$ python3 -q
>>> import numpy as np
>>> import numpy.linalg as la
>>> np.set_printoptions(precision=2, suppress=True, linewidth=160, sign=" ")
>>> data = np.load("m.npy")
>>> print(data)
[[ 0.   -0.3  -0.63  0.  ]
 [ 0.8  -1.   -2.27 -1.8 ]
 [-0.8   0.6   1.22  0.4 ]
 [-1.3   1.2   2.23  0.5 ]
 [-1.3   0.6   0.74 -0.4 ]
 [ 1.1  -1.5  -3.48  0.4 ]
 [ 0.1  -1.1  -2.3   0.8 ]
 [ 0.1  -0.1  -0.25 -0.3 ]
 [-0.7   1.    2.06 -0.3 ]
 [-0.4   1.7   3.85 -0.4 ]
 [-0.4  -0.5  -0.83  1.7 ]
 [ 0.2  -0.4  -0.85  0.2 ]
 [ 1.2   0.2   0.87  1.7 ]
 [ 0.1  -0.2  -0.33  0.  ]
 [-0.8  -0.9  -2.09  0.2 ]
 [ 1.3   0.4   0.61 -0.1 ]
 [ 0.7  -0.8  -1.28  0.2 ]
 [ 0.   -1.1  -2.76  0.7 ]
 [-2.6  -0.9  -1.82 -0.3 ]]
>>> cen = (data - data.mean(axis=0)) / data.std(axis=0)
>>> print(np.argwhere(np.abs(cen) > 2))
[[  1   3]
 [  9   1]
 [  9   2]
 [ 10   3]
 [ 12   3]
 [ 18   0]]
>>> beta = la.lstsq(np.delete(cen, 0, axis=1), cen[:, 0])[0]
>>> print(beta)
[-1.61  1.38  0.03]
>>> print(np.abs(beta).argmax())
0
>>> left, s, Vt = la.svd(data, full_matrices=False)
>>> print(s)
[ 9.17  4.14  3.36  0.44]
>>> print(np.abs(left[:, 0]).round(6).argmax())
9
>>> print(np.abs(Vt[0]))
[ 0.11  0.42  0.9   0.04]
>>> print(np.round(Vt @ Vt.T, 2) + 0)
[[ 1.  0.  0.  0.]
 [ 0.  1.  0.  0.]
 [ 0.  0.  1.  0.]
 [ 0.  0.  0.  1.]]
>>> print(round(float(np.sqrt((s ** 2).sum())), 2), round(la.norm(data), 2))
10.61 10.61
>>> print(np.round(left.T @ data @ Vt.T, 2) + 0)
[[ 9.17  0.    0.    0.  ]
 [ 0.    4.14  0.    0.  ]
 [ 0.    0.    3.36  0.  ]
 [ 0.    0.    0.    0.44]]
>>> print(np.cumsum(s ** 2) / np.sum(s ** 2))
[ 0.75  0.9   1.    1.  ]
>>> F = np.load("w.npy")
>>> print(F)
[[-2.    3.1  -1.88]
 [-0.9   1.52 -0.61]
 [-1.08  1.56 -1.32]
 [ 0.4  -0.22  1.39]
 [ 0.79 -2.5  -2.29]
 [-1.7   4.01  1.68]
 [ 1.8  -2.99  1.23]
 [ 0.59 -0.32  2.11]
 [-1.14  1.59 -1.32]
 [-0.22  0.08 -0.72]
 [ 0.29 -1.21 -1.5 ]
 [ 1.17 -2.71 -0.93]
 [ 2.67 -4.5   1.79]
 [ 2.51 -4.37  1.09]
 [ 1.2  -2.67 -0.9 ]
 [ 0.32 -1.22 -1.53]
 [ 2.52 -4.39  1.08]
 [-1.8   3.04 -1.2 ]
 [-0.64  0.28 -2.08]]
>>> rng = np.random.default_rng(4467)
>>> labels = rng.permutation(3)
>>> M2 = F[:, labels] * rng.choice([-1, 1], 3)
>>> print(M2)
[[ 2.   -1.88 -3.1 ]
 [ 0.9  -0.61 -1.52]
 [ 1.08 -1.32 -1.56]
 [-0.4   1.39  0.22]
 [-0.79 -2.29  2.5 ]
 [ 1.7   1.68 -4.01]
 [-1.8   1.23  2.99]
 [-0.59  2.11  0.32]
 [ 1.14 -1.32 -1.59]
 [ 0.22 -0.72 -0.08]
 [-0.29 -1.5   1.21]
 [-1.17 -0.93  2.71]
 [-2.67  1.79  4.5 ]
 [-2.51  1.09  4.37]
 [-1.2  -0.9   2.67]
 [-0.32 -1.53  1.22]
 [-2.52  1.08  4.39]
 [ 1.8  -1.2  -3.04]
 [ 0.64 -2.08 -0.28]]
>>> left, _, Vt = la.svd(F.T @ M2)
>>> print(np.round(left @ Vt, 2) + 0)
[[-1.  0.  0.]
 [ 0.  0. -1.]
 [ 0.  1.  0.]]
>>> print(labels)
[ 0  2  1]
>>> cen = F - F.mean(axis=0)
>>> left, s, Vt = la.svd(cen, full_matrices=False)
>>> print(np.abs(Vt[0]).argmax())
1
>>> print(round((s ** 2).sum() ** 2 / (s ** 4).sum(), 2))
1.4
>>> print(np.searchsorted(np.cumsum(s ** 2) / (s ** 2).sum(), 0.9) + 1)
2
>>> cen = (F - F.mean(axis=0)) / F.std(axis=0)
>>> print(cen.std(axis=0))
[ 1.  1.  1.]
>>> print(np.argwhere(np.abs(cen) > 2))
[]
>>> beta = la.lstsq(np.delete(cen, 2, axis=1), cen[:, 2])[0]
>>> print(beta)
[ 4.63  4.24]
>>> print(round(float(1 - np.var(cen[:, 2] - np.delete(cen, 2, axis=1) @ beta)), 2))
0.99
>>> x = np.array([1, 0, 0])
>>> y = F @ x
>>> print(y)
[-2.   -0.9  -1.08  0.4   0.79 -1.7   1.8   0.59 -1.14 -0.22  0.29  1.17  2.67  2.51  1.2   0.32  2.52 -1.8  -0.64]
>>> print(np.round(la.lstsq(F, y)[0], 2) + 0)
[ 1.  0.  0.]
>>> print(np.round(la.pinv(F) @ F, 2) + 0)
[[ 1.  0.  0.]
 [ 0.  1.  0.]
 [ 0.  0.  1.]]
>>> y = y + 0.1 * rng.normal(size=19)
>>> print(y)
[-1.94 -0.88 -1.1   0.39  0.72 -1.75  1.78  0.66 -1.03 -0.04  0.3   1.16  2.56  2.54  1.28  0.36  2.52 -1.62 -0.83]
>>> beta, *_ = la.lstsq(F, y)
>>> print(np.round(F.T @ (y - F @ beta), 2) + 0)
[ 0.  0.  0.]
>>> print(beta.round())
[ 2.  1. -0.]
>>> print(beta)
[ 2.07  0.56 -0.24]
>>> print(np.round(F[9] @ F[6], 2))
-1.52
>>> print(round(la.norm(F[9] - F[6]), 2))
4.16
>>> print(la.norm(F, axis=0))
[  6.4   11.56   6.44]
>>> print(round(float(la.norm(F, 2)), 2))
13.31
>>> print(round(float(la.norm(F, 1)), 2), round(float(la.norm(F, np.inf)), 2))
42.28 8.96
>>> print(round(float(la.norm(F, "nuc")), 2))
19.65
>>> W0 = np.load("arr.npy")
>>> print(W0)
[[ 1  0  0]
 [-2  0  0]
 [ 1 -1 -2]]
>>> M2 = np.array([[1, 1, 1], [1, 0, 2]])
>>> cent = np.kron(M2, W0)
>>> print(cent)
[[ 1  0  0  1  0  0  1  0  0]
 [-2  0  0 -2  0  0 -2  0  0]
 [ 1 -1 -2  1 -1 -2  1 -1 -2]
 [ 1  0  0  0  0  0  2  0  0]
 [-2  0  0  0  0  0 -4  0  0]
 [ 1 -1 -2  0  0  0  2 -2 -4]]
>>> print(la.cond(W0) > 100)
True
>>> print(np.kron(np.eye(2, dtype=int), W0))
[[ 1  0  0  0  0  0]
 [-2  0  0  0  0  0]
 [ 1 -1 -2  0  0  0]
 [ 0  0  0  1  0  0]
 [ 0  0  0 -2  0  0]
 [ 0  0  0  1 -1 -2]]
>>> print(la.eigvals(W0))
[-2.  0.  1.]
>>> print(np.einsum("ii->", W0))
-1
>>> print(round(float(la.det(W0.T)), 2))
0.0
>>> print(np.round(la.det(W0[::-1]), 2))
0.0
>>> print(np.poly(W0))
[ 1.  1. -2.  0.]
>>> A = np.load("case15.npy")
>>> print(A)
[[  7   0   3   0]
 [  0   9   0  10]
 [  0   0   0   0]
 [ 11   3   6   4]
 [  3   0   0   0]
 [  6  11   9  12]
 [  3  10   5  11]
 [  0   0   0   0]
 [  0   2   0   3]
 [  7   6   4   7]
 [  0   0   0   0]
 [  0   9   0  10]
 [ 11   9   0  10]
 [ 12  10   8  11]
 [  5  14   8  15]
 [  0   0   0   0]
 [  6   6   0   7]
 [  0   2   0   3]
 [  0   0   0   0]
 [  0   0   0   0]
 [  2   8   0   9]
 [ 13   7   9   8]
 [  5   0  12   0]
 [  0   0   0   0]]
>>> x = np.array([5, 1, 0, 0])
>>> y = A @ x
>>> print(y)
[ 35   9   0  58  15  41  25   0   2  41   0   9  64  70  39   0  36   2   0   0  18  72  25   0]
>>> try:
...     la.solve(A, y)
... except la.LinAlgError as e:
...     print(repr(e))
... 
LinAlgError('Last 2 dimensions of the array must be square')
>>> print(np.round(la.pinv(A) @ A, 2) + 0)
[[ 1.  0.  0.  0.]
 [ 0.  1.  0.  0.]
 [ 0.  0.  1.  0.]
 [ 0.  0.  0.  1.]]
>>> y = y + 0.1 * rng.normal(size=24)
>>> print(y)
[35.    9.02  0.01 57.95 15.05 41.01 25.    0.12  2.13 40.9   0.23  8.94 63.79 69.89 38.95  0.1  35.83  2.14 -0.01  0.09 17.99 71.97 25.15  0.18]
>>> beta, *_ = la.lstsq(A, y)
>>> print(np.round(A.T @ (y - A @ beta), 2) + 0)
[ 0.  0.  0.  0.]
>>> print(np.round(la.norm(y - A @ beta), 2))
0.4
>>> print(beta)
[ 4.98  0.86  0.02  0.13]
